$ ipython --no-banner

In [1]: import numpy as np

In [2]: np.set_printoptions(precision=2, suppress=True, linewidth=160)

In [3]: data = np.load("arr.npy")

In [4]: print(data)
[[-3 -2  2]
 [ 4  5 -3]
 [ 0  4 -3]
 [-5  4  0]
 [ 5 -4  5]
 [ 5 -4  5]]

In [5]: print(np.count_nonzero(data))
16

In [6]: print(np.diff(data, axis=0))
[[ 7  7 -5]
 [-4 -1  0]
 [-5  0  3]
 [10 -8  5]
 [ 0  0  0]]

In [7]: print(np.round(np.linalg.norm(data), 2))
16.28

In [8]: print(data.sum(axis=0))
[6 3 6]

In [9]: U, sv, Vh = np.linalg.svd(data, full_matrices=False)

In [10]: print(sv)
[13.46  8.56  3.27]

In [11]: print(np.cumsum(sv ** 2) / np.sum(sv ** 2))
[0.68 0.96 1.  ]

In [12]: print((sv > 1e-8).sum())
3

In [13]: print(np.abs(Vh[0]))
[0.5  0.65 0.57]

In [14]: m1 = np.minimum.outer(np.arange(1, 6), np.arange(1, 6)) * 4

In [15]: print(m1)
[[ 4  4  4  4  4]
 [ 4  8  8  8  8]
 [ 4  8 12 12 12]
 [ 4  8 12 16 16]
 [ 4  8 12 16 20]]

In [16]: ev, V = np.linalg.eigh(m1)

In [17]: vec = np.array([-3, 1, 3, -2, 0])

In [18]: print(V * np.abs(ev) @ V.T)
[[ 4.  4.  4.  4.  4.]
 [ 4.  8.  8.  8.  8.]
 [ 4.  8. 12. 12. 12.]
 [ 4.  8. 12. 16. 16.]
 [ 4.  8. 12. 16. 20.]]

In [19]: print(np.round(vec @ m1 @ vec / (vec @ vec), 2), round(float(ev[0]), 2), round(float(ev[-1]), 2))
1.74 1.09 49.37

In [20]: print(np.abs(m1).sum(axis=1).max(), round(np.abs(ev).max(), 2))
60 49.37

In [21]: print(np.linalg.eigvalsh(m1[1:, 1:]))
[ 1.16  1.86  4.96 48.03]

In [22]: ev, V = np.linalg.eig(m1)

In [23]: print(np.sort(np.linalg.eigvals(np.linalg.inv(m1))))
[0.02 0.17 0.43 0.71 0.92]

In [24]: print(np.round(m1 @ V[:, 0] - ev[0] * V[:, 0], 2) + 0)
[0. 0. 0. 0. 0.]

In [25]: print(np.sort(np.linalg.eigvals(m1 @ m1)))
[   1.18    2.      5.44   33.58 2437.81]

In [26]: print(np.sort(np.linalg.eigvals(m1.T)))
[ 1.09  1.41  2.33  5.79 49.37]
